% ipython --no-banner

In [1]: import numpy as np

In [2]: from numpy import linalg as LA

In [3]: np.set_printoptions(precision=2, suppress=True, linewidth=140)

In [4]: tidy = lambda a: np.round(a, 2) + 0

In [5]: q, _ = LA.qr(np.array([[-0.2, -0.6, -0.5, -1.4, -0.3, -2.0, 0.9, -0.3],
   ...:     [1.4, 0.3, -1.2, 0.5, 2.1, -1.5, -0.6, -0.3],
   ...:     [-1.1, 0.2, -0.9, 0.3, 1.3, 0.2, 0.8, 0.8],
   ...:     [1.1, 0.1, -0.4, -0.3, -1.7, -0.5, -1.4, 1.1],
   ...:     [0.0, -1.7, 1.5, 0.8, 0.7, 0.9, 1.7, -1.0],
   ...:     [1.3, 1.7, 0.3, -2.2, 0.3, 0.8, -3.0, 1.6],
   ...:     [0.3, 0.1, -0.5, 0.8, 2.4, 1.0, 1.0, -0.4],
   ...:     [0.7, -0.2, 0.1, 0.6, 1.2, 0.5, -1.3, -0.9]]))

In [6]: W0 = 3 * q

In [7]: tidy(W0)
Out[7]: 
array([[-0.23, -0.68, -1.05, -2.53, -0.65,  0.06,  0.05,  0.73],
       [ 1.62, -0.3 , -1.64,  0.48, -0.64, -1.45, -0.21, -0.89],
       [-1.28,  0.8 , -1.12,  0.17, -0.9 ,  0.98,  0.99, -1.64],
       [ 1.28, -0.41, -0.58, -0.4 ,  1.78,  1.71,  0.03, -0.77],
       [ 0.  , -2.2 ,  1.19, -0.02, -0.98,  0.34, -0.22, -1.27],
       [ 1.51,  1.56,  1.32, -0.97, -1.08,  0.35,  0.09, -0.54],
       [ 0.35, -0.02, -0.68,  0.91, -1.32,  1.6 , -1.47,  1.08],
       [ 0.81, -0.6 , -0.01,  0.63, -0.55,  0.44,  2.4 ,  1.15]])

In [8]: x = np.array([2, 2, 1, 1, 4, 4, 5, 5])

In [9]: tidy(W0 @ np.eye(8)[6])
Out[9]: array([ 0.05, -0.21,  0.99,  0.03, -0.22,  0.09, -1.47,  2.4 ])

In [10]: (W0 @ x).argmax()
Out[10]: np.int64(7)

In [11]: np.sign((W0 @ x).round(6))
Out[11]: array([-1., -1., -1.,  1., -1.,  1.,  1.,  1.])

In [12]: tidy(W0 @ np.ones(8))
Out[12]: array([-4.3 , -3.03, -2.01,  2.64, -3.15,  2.24,  0.45,  4.27])

In [13]: arr = np.loadtxt("out13.csv", delimiter=",")

In [14]: tidy(arr)
Out[14]: 
array([[ 14.08,  -5.82,  12.95],
       [ -6.93,  -9.56, -16.14],
       [  6.45,  10.13,  15.99],
       [  5.22, -17.8 ,  -7.48],
       [-11.25,  -2.9 , -16.28],
       [ -9.37,  17.54,   2.12],
       [ 13.46, -13.44,   6.19],
       [ 10.52,   4.29,  16.46],
       [ 14.19, -10.49,   9.42],
       [ -0.49, -15.42, -12.73],
       [  3.82, -17.47,  -8.96],
       [-14.27,   7.74, -11.68],
       [ -6.59,  17.94,   5.9 ],
       [  6.74,   9.79,  16.08],
       [  7.3 ,   9.1 ,  16.24],
       [ -0.83,  16.2 ,  11.7 ],
       [  2.13,  14.27,  13.86],
       [ 14.17, -10.65,   9.27],
       [  1.25,  14.91,  13.27],
       [ -6.44,  17.93,   6.08],
       [ 14.25,  -7.35,  11.96],
       [ 10.  , -17.28,  -1.13],
       [  7.32, -17.93,  -4.97],
       [  5.59, -17.85,  -7.07],
       [ -7.62,  17.91,   4.59],
       [-12.74,   0.58, -15.4 ],
       [-14.23,  10.12,  -9.76],
       [  2.06, -16.81, -10.65],
       [-13.89,   4.7 , -13.6 ],
       [-13.65,  12.91,  -6.85],
       [ -0.39, -15.48, -12.65],
       [-12.34,  15.39,  -3.27],
       [-13.44,   2.77, -14.55],
       [-13.81,   4.29, -13.82],
       [  3.45,  13.17,  14.65]])

In [15]: rng = np.random.default_rng(711423)

In [16]: other = arr + rng.integers(-2, 3, (35, 2)) @ rng.integers(-2, 3, (2, 3))

In [17]: tidy(other)
Out[17]: 
array([[ 12.08,  -4.82,  11.95],
       [ -2.93, -11.56, -18.14],
       [ 10.45,   8.13,  21.99],
       [  5.22, -17.8 ,  -7.48],
       [ -7.25,  -4.9 , -18.28],
       [-11.37,  18.54,  -0.88],
       [  9.46, -11.44,   4.19],
       [  8.52,   5.29,  19.46],
       [ 12.19,  -9.49,   6.42],
       [ -4.49, -13.42, -18.73],
       [  1.82, -16.47,  -9.96],
       [-18.27,   9.74, -13.68],
       [ -8.59,  18.94,   6.9 ],
       [ 10.74,   7.79,  18.08],
       [ 11.3 ,   7.1 ,  22.24],
       [ -4.83,  18.2 ,   7.7 ],
       [  6.13,  12.27,  19.86],
       [ 12.17,  -9.65,   6.27],
       [  1.25,  14.91,  15.27],
       [-10.44,  19.93,   2.08],
       [ 12.25,  -6.35,  12.96],
       [  8.  , -16.28,  -2.13],
       [  3.32, -15.93, -10.97],
       [  3.59, -16.85, -10.07],
       [ -7.62,  17.91,   0.59],
       [-16.74,   2.58, -15.4 ],
       [-10.23,   8.12,  -9.76],
       [  4.06, -17.81, -11.65],
       [ -9.89,   2.7 , -13.6 ],
       [-15.65,  13.91,  -3.85],
       [  1.61, -16.48, -13.65],
       [-14.34,  16.39,  -4.27],
       [-17.44,   4.77, -14.55],
       [-13.81,   4.29, -11.82],
       [  3.45,  13.17,  10.65]])

In [18]: tidy(LA.svd(other - arr, compute_uv=False))
Out[18]: array([23.59, 12.95,  0.  ])

In [19]: LA.matrix_rank(other - arr, tol=1e-8)
Out[19]: np.int64(2)

In [20]: tidy(np.abs(other - arr).sum(axis=1))
Out[20]: 
array([ 4.,  8., 12.,  0.,  8.,  6.,  8.,  6.,  6., 12.,  4.,  8.,  4.,  8., 12., 10., 12.,  6.,  2., 10.,  4.,  4., 12.,  6.,  4.,  6.,
        6.,  4.,  6.,  6.,  4.,  4.,  6.,  2.,  4.])
